>>> import numpy as np
>>> from numpy import linalg as LA
>>> np.set_printoptions(precision=3, suppress=True, linewidth=160)
>>> def tidy(a):
...     return np.round(a, 3) + 0
... 
>>> mat = np.array([[0, 0, 2], [-2, -2, -1], [0, 0, 0], [-4, -4, -4]])
>>> # rank 2
>>> Uu, sv, vt = LA.svd(mat)
>>> np.argmax(sv[:-1] / (sv[1:] + 1e-6)) + 1
np.int64(2)
>>> other = Uu[:, :2] @ np.diag(sv[:2]) @ vt[:2]
>>> tidy(other)
array([[ 0.,  0.,  2.],
       [-2., -2., -1.],
       [ 0.,  0.,  0.],
       [-4., -4., -4.]])
>>> LA.matrix_rank(mat, rtol=0.05)
np.int64(2)
>>> LA.matrix_rank(other)
np.int64(2)
>>> tidy(LA.norm(mat - other, 2)), tidy(sv[2])
(np.float64(0.0), np.float64(0.0))
>>> Uu, sv, vt = LA.svd(mat)
>>> evecs = vt[:(sv > 1e-8).sum()]
>>> rng = np.random.default_rng(362577)
>>> x0 = mat[1] + 5 * mat[0] + rng.integers(2) * np.eye(3)[0]
>>> x0
array([-2., -2.,  9.])
>>> LA.matrix_rank(np.vstack([mat, x0]))
np.int64(2)
>>> tidy(evecs.T @ evecs)
array([[0.5, 0.5, 0. ],
       [0.5, 0.5, 0. ],
       [0. , 0. , 1. ]])
>>> np.allclose(evecs.T @ evecs @ x0, x0)
True
>>> tidy(np.diag(evecs.T @ evecs))
array([0.5, 0.5, 1. ])
>>> np.unique(mat.round(6), axis=0).shape
(4, 3)
>>> np.abs(np.diag(LA.qr(mat)[1])) > 1e-9
array([ True, False,  True])
>>> np.allclose(mat[:-1].T @ LA.lstsq(mat[:-1].T, mat[-1])[0], mat[-1])
True
>>> tidy(mat @ LA.pinv(mat) @ mat)
array([[ 0.,  0.,  2.],
       [-2., -2., -1.],
       [ 0.,  0.,  0.],
       [-4., -4., -4.]])
>>> tidy(LA.norm(mat[0] - mat[1]))
np.float64(4.123)
>>> tidy(LA.norm(mat, 1)), tidy(LA.norm(mat, np.inf))
(np.float64(7.0), np.float64(12.0))
>>> tidy(LA.norm(mat, "nuc"))
np.float64(9.419)
>>> mat[0] @ mat[1]
np.int64(-2)
>>> def softmax(z):
...     e = np.exp(z - z.max(axis=-1, keepdims=True))
...     return e / e.sum(axis=-1, keepdims=True)
... 
>>> tidy(softmax(mat[3]))
array([0.333, 0.333, 0.333])
>>> tidy(softmax(10 * mat[3]))
array([0.333, 0.333, 0.333])
>>> S = mat @ mat.T / np.sqrt(3)
>>> softmax(S).round(6).argmax(axis=1)
array([0, 3, 0, 3])
>>> tidy(softmax(S))
array([[0.884, 0.028, 0.088, 0.001],
       [0.   , 0.002, 0.   , 0.998],
       [0.25 , 0.25 , 0.25 , 0.25 ],
       [0.   , 0.   , 0.   , 1.   ]])
>>> A = np.array([[-1, -1, -1, 0, 2, 0, 2, 0],
...     [0, -1, -1, -1, 0, 2, 0, 2],
...     [2, 0, -1, -1, -1, 0, 2, 0],
...     [0, 2, 0, -1, -1, -1, 0, 2],
...     [2, 0, 2, 0, -1, -1, -1, 0],
...     [0, 2, 0, 2, 0, -1, -1, -1],
...     [-1, 0, 2, 0, 2, 0, -1, -1],
...     [-1, -1, 0, 2, 0, 2, 0, -1]])
>>> x0 = np.array([2, 2, 0, 2, 1, 1, 1, 0])
>>> y = A @ x0
>>> c, lr = np.zeros(8), 1 / LA.norm(A, 2) ** 2
>>> for i in range(250):
...     c -= lr * A.T @ (A @ c - y)
...     if i % 50 == 0: print(i, round(LA.norm(A @ c - y), 3))
... 
0 4.874
50 0.509
100 0.08
150 0.013
200 0.002
>>> tidy(c)
array([2., 2., 0., 2., 1., 1., 1., 0.])
>>> tidy(LA.cond(A))
np.float64(5.243)
>>> (A - A.T) / 2
array([[ 0. , -0.5, -1.5,  0. ,  0. ,  0. ,  1.5,  0.5],
       [ 0.5,  0. , -0.5, -1.5,  0. ,  0. ,  0. ,  1.5],
       [ 1.5,  0.5,  0. , -0.5, -1.5,  0. ,  0. ,  0. ],
       [ 0. ,  1.5,  0.5,  0. , -0.5, -1.5,  0. ,  0. ],
       [ 0. ,  0. ,  1.5,  0.5,  0. , -0.5, -1.5,  0. ],
       [ 0. ,  0. ,  0. ,  1.5,  0.5,  0. , -0.5, -1.5],
       [-1.5,  0. ,  0. ,  0. ,  1.5,  0.5,  0. , -0.5],
       [-0.5, -1.5,  0. ,  0. ,  0. ,  1.5,  0.5,  0. ]])
>>> np.trace(A)
np.int64(-8)
